$ python -q
>>> import numpy as np
>>> import numpy.linalg as la
>>> np.set_printoptions(precision=2, suppress=True, linewidth=120)
>>> rng = np.random.default_rng(470)
>>> z = rng.integers(0, 2, 6)
>>> m1 = (z[:, None] == z) * 5 + np.eye(6)
>>> m1
array([[6., 0., 0., 0., 5., 0.],
       [0., 6., 5., 5., 0., 5.],
       [0., 5., 6., 5., 0., 5.],
       [0., 5., 5., 6., 0., 5.],
       [5., 0., 0., 0., 6., 0.],
       [0., 5., 5., 5., 0., 6.]])
>>> vec = np.array([0, -1, 2, -1, -2, -2])
>>> h1 = np.maximum(m1 @ vec, 0)
>>> h1
array([0., 0., 0., 0., 0., 0.])
>>> np.flatnonzero(h1 > 1e-9)
array([], dtype=int64)
>>> vec = np.ones(6)
>>> for _ in range(4):
...     vec = m1 @ vec
...     vec /= la.norm(vec)
...     print(round(vec @ m1 @ vec, 2))
... 
19.79
20.64
20.9
20.97
>>> vec
array([0.04, 0.5 , 0.5 , 0.5 , 0.04, 0.5 ])
>>> print(round(float(la.eigvalsh(m1)[-1]), 2))
21.0
>>> ev, V = la.eigh(m1)
>>> la.svd(m1, compute_uv=False)
array([21., 11.,  1.,  1.,  1.,  1.])
>>> np.abs(V[:, -1])
array([0. , 0.5, 0.5, 0.5, 0. , 0.5])
>>> V @ np.diag(ev) @ V.T
array([[6., 0., 0., 0., 5., 0.],
       [0., 6., 5., 5., 0., 5.],
       [0., 5., 6., 5., 0., 5.],
       [0., 5., 5., 6., 0., 5.],
       [5., 0., 0., 0., 6., 0.],
       [0., 5., 5., 5., 0., 6.]])
>>> ev
array([ 1.,  1.,  1.,  1., 11., 21.])
>>> M = np.loadtxt("test0.csv", delimiter=",")
>>> M
array([[ 6.,  5.,  1.,  7.,  3.,  4.,  6.,  0.,  7.,  3.],
       [ 8., 17.,  7.,  5.,  3.,  5.,  7.,  5.,  3.,  8.],
       [ 1.,  3., 16.,  8.,  2.,  5.,  4.,  7.,  0.,  6.],
       [ 8.,  0.,  7.,  9.,  6.,  1.,  6.,  6.,  5.,  0.],
       [ 0.,  1.,  5.,  0.,  5.,  0.,  0.,  6.,  2.,  2.],
       [ 5.,  6.,  4.,  0.,  4.,  1.,  0.,  5.,  5.,  1.],
       [ 0.,  2.,  6.,  0.,  4.,  6., 15.,  8.,  7.,  3.],
       [ 4.,  7.,  5.,  6.,  0.,  3.,  7., 10.,  1.,  3.],
       [ 8.,  3.,  6.,  7.,  8.,  7.,  7.,  7.,  8.,  4.],
       [ 3.,  0.,  8.,  4.,  5.,  1.,  1.,  0.,  9., 17.]])
>>> gram = M.T @ M
>>> (M @ M.T).shape
(10, 10)
>>> print(np.trace(gram), (M ** 2).sum())
3534.0 3534.0
>>> gram
array([[279., 251., 246., 254., 191., 153., 231., 216., 226., 188.],
       [251., 422., 266., 207., 133., 180., 261., 249., 163., 216.],
       [246., 266., 557., 337., 251., 231., 336., 379., 260., 362.],
       [254., 207., 337., 320., 182., 173., 258., 244., 207., 223.],
       [191., 133., 251., 182., 204., 132., 204., 203., 227., 188.],
       [153., 180., 231., 173., 132., 163., 246., 198., 163., 155.],
       [231., 261., 336., 258., 204., 246., 461., 338., 270., 209.],
       [216., 249., 379., 244., 203., 198., 338., 384., 204., 181.],
       [226., 163., 260., 207., 227., 163., 270., 204., 307., 263.],
       [188., 216., 362., 223., 188., 155., 209., 181., 263., 437.]])
>>> la.svd(M, compute_uv=False) ** 2
array([2471.17,  315.5 ,  242.81,  211.26,  152.93,   88.4 ,   28.01,   13.74,    6.52,    3.65])
>>> z = rng.permutation(10)
>>> M2 = M[:, z] * rng.choice([-1, 1], 10)
>>> M2
array([[  5.,   6.,   3.,   3.,   7.,  -0.,  -6.,   1.,  -4.,   7.],
       [ 17.,   8.,   8.,   3.,   5.,  -5.,  -7.,   7.,  -5.,   3.],
       [  3.,   1.,   6.,   2.,   8.,  -7.,  -4.,  16.,  -5.,   0.],
       [  0.,   8.,   0.,   6.,   9.,  -6.,  -6.,   7.,  -1.,   5.],
       [  1.,   0.,   2.,   5.,   0.,  -6.,  -0.,   5.,  -0.,   2.],
       [  6.,   5.,   1.,   4.,   0.,  -5.,  -0.,   4.,  -1.,   5.],
       [  2.,   0.,   3.,   4.,   0.,  -8., -15.,   6.,  -6.,   7.],
       [  7.,   4.,   3.,   0.,   6., -10.,  -7.,   5.,  -3.,   1.],
       [  3.,   8.,   4.,   8.,   7.,  -7.,  -7.,   6.,  -7.,   8.],
       [  0.,   3.,  17.,   5.,   4.,  -0.,  -1.,   8.,  -1.,   9.]])
>>> Uu, _, Vh = la.svd(M.T @ M2)
>>> np.round(la.lstsq(M, M2)[0], 2) + 0
array([[ 0.,  1.,  0.,  0.,  0.,  0.,  0.,  0.,  0.,  0.],
       [ 1.,  0.,  0.,  0.,  0.,  0.,  0.,  0.,  0.,  0.],
       [ 0.,  0.,  0.,  0.,  0.,  0.,  0.,  1.,  0.,  0.],
       [ 0.,  0.,  0.,  0.,  1.,  0.,  0.,  0.,  0.,  0.],
       [ 0.,  0.,  0.,  1.,  0.,  0.,  0.,  0.,  0.,  0.],
       [ 0.,  0.,  0.,  0.,  0.,  0.,  0.,  0., -1.,  0.],
       [ 0.,  0.,  0.,  0.,  0.,  0., -1.,  0.,  0.,  0.],
       [ 0.,  0.,  0.,  0.,  0., -1.,  0.,  0.,  0.,  0.],
       [ 0.,  0.,  0.,  0.,  0.,  0.,  0.,  0.,  0.,  1.],
       [ 0.,  0.,  1.,  0.,  0.,  0.,  0.,  0.,  0.,  0.]])
>>> z = rng.permutation(10)
>>> z
array([4, 6, 7, 9, 8, 1, 2, 3, 0, 5])
>>> M2 = M[z][:, z]
>>> np.sort(np.abs(la.eigvals(M2)))
array([ 2.41,  3.03,  4.87,  7.67,  8.32,  8.32, 11.81, 14.39, 14.39, 48.15])
>>> np.diag(M2)
array([ 5., 15., 10., 17.,  8., 17., 16.,  9.,  6.,  1.])
>>> np.round(np.abs(la.eigvals(M)).max(), 2)
np.float64(48.15)
>>> np.trace(M)
np.float64(104.0)
>>> np.allclose(M, M.T)
False
>>> print((M - M.T) / 2)
[[ 0.  -1.5  0.  -0.5  1.5 -0.5  3.  -2.  -0.5  0. ]
 [ 1.5  0.   2.   2.5  1.  -0.5  2.5 -1.   0.   4. ]
 [ 0.  -2.   0.   0.5 -1.5  0.5 -1.   1.  -3.  -1. ]
 [ 0.5 -2.5 -0.5  0.   3.   0.5  3.   0.  -1.  -2. ]
 [-1.5 -1.   1.5 -3.   0.  -2.  -2.   3.  -3.  -1.5]
 [ 0.5  0.5 -0.5 -0.5  2.   0.  -3.   1.  -1.   0. ]
 [-3.  -2.5  1.  -3.   2.   3.   0.   0.5  0.   1. ]
 [ 2.   1.  -1.   0.  -3.  -1.  -0.5  0.  -3.   1.5]
 [ 0.5  0.   3.   1.   3.   1.   0.   3.   0.  -2.5]
 [ 0.  -4.   1.   2.   1.5  0.  -1.  -1.5  2.5  0. ]]
